>>> import numpy as np
>>> np.set_printoptions(precision=2, suppress=True, linewidth=100)
>>> rd = lambda a: np.round(a, 2) + 0
>>> arr = np.load("a.npy")
>>> print(arr)
[[  3  -1   1   8  -7]
 [  6  -5  -9  -6   9]
 [ -2  -7  -3   6   5]
 [-15  14  28  26 -34]]
>>> print(np.unique(arr.round(6), axis=0).shape)
(4, 5)
>>> print(np.allclose(arr[:-1].T @ np.linalg.lstsq(arr[:-1].T, arr[-1])[0], arr[-1]))
True
>>> print(rd(np.trace(np.linalg.pinv(arr) @ arr)))
3.0
>>> print(np.linalg.lstsq(arr[:-1].T, arr[-1])[2])
3
>>> print(np.abs(np.diag(np.linalg.qr(arr)[1])) > 1e-9)
[ True  True  True False]
>>> r0, v = arr[1], arr[3]
>>> print(r0 @ v)
-874
>>> pr = (r0 @ v) / (r0 @ r0) * r0
>>> print(rd((v - pr) @ r0))
0.0
>>> print(rd(v - pr))
[ 5.25 -2.87 -2.37  5.75 -3.63]
>>> print(np.linalg.matrix_rank(arr, rtol=0.1))
3
>>> rng = np.random.default_rng(402375)
>>> out = arr + rng.integers(-2, 3, (4, 3)) @ rng.integers(-2, 3, (3, 5))
>>> print(out)
[[  4   1   0  16  -5]
 [  7  -5 -10 -10   7]
 [ -5   0   0   4   1]
 [-17  17  30  24 -36]]
>>> print(np.abs(out - arr).sum(axis=1))
[14  8 19 11]
>>> Uu, sig, vt = np.linalg.svd(arr)
>>> vecs = vt[:(sig > 1e-8).sum()]
>>> x0 = arr[1] + 2 * arr[2] + rng.integers(2) * np.eye(5)[0]
>>> print(x0)
[  2. -19. -15.   6.  19.]
>>> print(np.allclose(vecs.T @ vecs @ x0, x0))
True
>>> J = np.array([[7, 3, -4, -9, 3],
...     [3, 7, 3, -4, -9],
...     [-4, 3, 7, 3, -4],
...     [-9, -4, 3, 7, 3],
...     [3, -9, -4, 3, 7]])
>>> evals, vecs = np.linalg.eigvalsh(J)
Traceback (most recent call last):
  File "<python-input-26>", line 1, in <module>
    evals, vecs = np.linalg.eigvalsh(J)
    ^^^^^^^^^^^
ValueError: too many values to unpack (expected 2)
>>> evals, vecs = np.linalg.eigh(J)
>>> print(rd(np.linalg.eigvalsh(J + 2 * np.eye(5))))
[-3.    1.37  4.67 19.96 22.  ]
>>> print(rd(np.abs(vecs[:, -1])))
[0.42 0.57 0.   0.57 0.42]
>>> print(np.abs(vecs[:, -1]).round(6).argmax())
1
>>> print(rd(vecs @ np.diag(evals) @ vecs.T))
[[ 7.  3. -4. -9.  3.]
 [ 3.  7.  3. -4. -9.]
 [-4.  3.  7.  3. -4.]
 [-9. -4.  3.  7.  3.]
 [ 3. -9. -4.  3.  7.]]
>>> print(np.unique(evals.round(6) + 0, return_counts=True)[1])
[1 1 1 1 1]
>>> evals, vecs = np.linalg.eig(J)
>>> print(rd(np.sort(np.linalg.eigvals(J @ J))))
[  0.39   7.12  25.   322.49 400.  ]
>>> print(rd(np.sort(np.linalg.eigvals(J.T))))
[-5.   -0.63  2.67 17.96 20.  ]
